$ python -q
>>> import numpy as np
>>> from numpy import linalg as LA
>>> np.set_printoptions(precision=3, suppress=True, linewidth=140, legacy="1.25")
>>> basis = np.array([[-0.3, 1.2, -2.3, 0.2, -1.0],
...     [0.3, -1.2, -2.0, -0.6, 0.5],
...     [-1.0, 1.0, -0.8, 0.9, 0.0]])
>>> rng = np.random.default_rng(32298)
>>> X = np.array([[-1, 1, -1],
...     [1, -2, -1],
...     [0, -1, -2],
...     [2, 0, 0],
...     [-1, -2, 1],
...     [1, -2, 1],
...     [1, -1, 0],
...     [-2, 0, -2],
...     [-2, 2, 2],
...     [0, 1, 2],
...     [0, -2, -2],
...     [0, 0, 2],
...     [1, 1, -1],
...     [0, 0, -1],
...     [0, -1, 0],
...     [1, 2, 1],
...     [-1, 1, 0],
...     [-2, -1, 2],
...     [-2, 0, -2],
...     [1, -2, 2],
...     [-2, -2, 1],
...     [0, -2, 2],
...     [1, -1, 1],
...     [-2, 1, 2],
...     [2, -2, -1],
...     [2, 0, -1],
...     [-1, 0, 0],
...     [0, 0, 1],
...     [-2, -2, -1],
...     [1, -2, 0]]) @ basis + 0.3 * rng.normal(size=(30, 5))
>>> print(X)
[[ 1.286 -2.862  1.386 -1.814  1.376]
 [ 0.386  2.883  3.014  0.184 -1.632]
 [ 1.166 -0.669  3.191 -0.913 -0.797]
 [-0.715  2.663 -4.362  0.933 -2.14 ]
 [-1.654  2.551  5.355  1.888  0.345]
 [-1.845  4.987  0.842  1.887 -2.027]
 [-0.682  2.282  0.077  0.783 -1.242]
 [ 2.24  -4.989  6.657 -2.086  1.976]
 [-0.585 -3.308 -1.184  0.777  3.466]
 [-1.562  0.992 -3.707  0.585  0.095]
 [ 1.639  0.752  5.889 -1.001 -0.875]
 [-2.03   1.275 -1.598  2.277 -0.432]
 [ 0.834 -0.702 -3.527 -1.32  -0.786]
 [ 1.062 -0.879  0.842 -0.68   0.112]
 [-0.393  1.165  2.131  0.548  0.033]
 [-1.489 -0.114 -6.896  0.34   0.171]
 [ 0.802 -2.53  -0.168 -1.099  1.761]
 [-1.545  0.663  5.027  1.807  1.538]
 [ 3.404 -4.158  6.492 -1.915  2.105]
 [-2.387  5.875 -0.115  2.801 -1.859]
 [-1.192  0.987  7.824  1.882  1.408]
 [-2.826  4.214  2.749  3.355 -1.344]
 [-1.813  3.329 -1.001  1.492 -1.394]
 [-0.664 -0.634  0.86   1.057  2.244]
 [-0.103  4.198 -0.206  0.268 -2.94 ]
 [ 0.536  1.85  -3.44  -0.914 -2.154]
 [ 0.471 -1.67   2.437  0.086  0.897]
 [-0.673  0.51  -1.054  1.268  0.022]
 [ 0.991 -0.969  9.537  0.55   1.115]
 [-1.035  3.566  1.618  1.637 -2.02 ]]
>>> labels = X[:, 2] > np.median(X[:, 2])
>>> f = X[labels].mean(axis=0) - X[~labels].mean(axis=0)
>>> print((((X - X.mean(axis=0)) @ f > 0) == labels).mean())
0.9
>>> print(((X - X.mean(axis=0)) @ f > 0).astype(int))
[1 1 1 0 1 0 0 1 0 0 1 0 0 1 1 0 0 1 1 0 1 0 0 1 0 0 1 0 1 0]
>>> print(labels.astype(int))
[1 1 1 0 1 0 0 1 0 0 1 0 0 0 1 0 0 1 1 0 1 1 0 1 0 0 1 0 1 1]
>>> print(f)
[ 0.862 -1.307  5.978 -0.275  1.048]
>>> hat = X @ LA.solve(X.T @ X, X.T)
>>> print(np.round(LA.eigvalsh(hat), 3) + 0)
[0. 0. 0. 0. 0. 0. 0. 0. 0. 0. 0. 0. 0. 0. 0. 0. 0. 0. 0. 0. 0. 0. 0. 0. 0. 1. 1. 1. 1. 1.]
>>> print(np.allclose(hat @ hat, hat))
True
>>> mat = np.array([[-5, 0, 0], [-1, 8, 0], [9, -2, 1]])
>>> print(np.sort(np.abs(LA.eigvals(mat))))
[1. 5. 8.]
>>> mat.inv()
Traceback (most recent call last):
  File "<python-input-18>", line 1, in <module>
    mat.inv()
    ^^^^^^^
AttributeError: 'numpy.ndarray' object has no attribute 'inv'
>>> print(mat @ mat)
[[ 25   0   0]
 [ -3  64   0]
 [-34 -18   1]]
>>> print((mat - mat.T) / 2)
[[ 0.   0.5 -4.5]
 [-0.5  0.   1. ]
 [ 4.5 -1.   0. ]]
>>> print(np.round(LA.det(mat), 3))
-40.0
>>> print(np.trace(mat))
4
>>> print((mat + mat.T) / 2)
[[-5.  -0.5  4.5]
 [-0.5  8.  -1. ]
 [ 4.5 -1.   1. ]]
>>> print(LA.matrix_power(mat, 4))
[[  625     0     0]
 [ -267  4096     0]
 [ -830 -1170     1]]
>>> LA.determinant(mat)
Traceback (most recent call last):
  File "<python-input-25>", line 1, in <module>
    LA.determinant(mat)
    ^^^^^^^^^^^^^^
AttributeError: module 'numpy.linalg' has no attribute 'determinant'
>>> cov = mat.T @ mat
>>> print(LA.svd(mat, compute_uv=False) ** 2)
[120.669  55.09    0.241]
>>> print(LA.matrix_rank(cov))
3
>>> print(cov)
[[107 -26   9]
 [-26  68  -2]
 [  9  -2   1]]
>>> print(np.trace(cov), (mat ** 2).sum())
176 176
>>> print(np.diag(cov))
[107  68   1]
>>> print(np.allclose(cov, cov.T))
True
>>> print(LA.eigvalsh(cov)[::-1])
[120.669  55.09    0.241]
>>> print(cov @ cov)
[[12206 -4568  1024]
 [-4568  5304  -372]
 [ 1024  -372    86]]
>>> print(np.round(LA.det(cov), 3))
1600.0
>>> print((cov - cov.T) / 2)
[[0. 0. 0.]
 [0. 0. 0.]
 [0. 0. 0.]]
>>> cov.inv()
Traceback (most recent call last):
  File "<python-input-37>", line 1, in <module>
    cov.inv()
    ^^^^^^^
AttributeError: 'numpy.ndarray' object has no attribute 'inv'
>>> print(np.trace(cov))
176
>>> labels = rng.permutation(3)
>>> print(labels)
[1 0 2]
>>> M2 = mat[labels][:, labels]
>>> print(np.sort(np.abs(LA.eigvals(M2))))
[1. 5. 8.]
>>> print(np.trace(M2))
4
>>> print(M2)
[[ 8 -1  0]
 [ 0 -5  0]
 [-2  9  1]]
>>> print(np.allclose(M2, mat))
False
>>> print(np.diag(M2))
[ 8 -5  1]
>>> E = rng.normal(size=(13, 4))
>>> E = 10 * E / LA.norm(E, axis=1, keepdims=True)
>>> print(E)
[[ 4.509 -7.991 -1.015 -3.845]
 [-8.516 -0.529  5.202 -0.371]
 [ 0.251 -3.319 -2.74  -9.023]
 [-2.858 -0.287  9.491 -1.295]
 [ 7.163 -1.369 -3.371 -5.954]
 [ 8.548  2.287 -3.543 -3.025]
 [-3.531  6.472  6.661 -1.132]
 [ 3.273  0.573 -9.305  1.542]
 [-5.484 -6.446  1.059 -5.22 ]
 [-7.384 -5.451  2.359  3.194]
 [-1.768 -4.268 -7.075 -5.349]
 [ 1.959 -5.463 -4.255  6.944]
 [ 3.327  2.534 -0.888 -9.04 ]]
>>> Ac = E - E.mean(axis=1)
Traceback (most recent call last):
  File "<python-input-50>", line 1, in <module>
    Ac = E - E.mean(axis=1)
         ~~^~~~~~~~~~~~~~~~
ValueError: operands could not be broadcast together with shapes (13,4) (13,) 
>>> Ac = E - E.mean(axis=0)
>>> Uu, sv, Vt = LA.svd(Ac, full_matrices=False)
>>> print(np.abs(Uu[:, 0]).argmax())
1
>>> print(np.searchsorted(np.cumsum(sv ** 2) / (sv ** 2).sum(), 0.9) + 1)
3
>>> print(round((sv ** 2).sum() ** 2 / (sv ** 4).sum(), 3))
2.929
>>> print((np.sign(Uu[:, 0]) == np.sign(Uu[0, 0])).astype(int))
[1 0 1 0 1 1 0 1 0 0 1 1 1]
>>> print(sv ** 2 / (sv ** 2).sum())
[0.49  0.251 0.177 0.082]
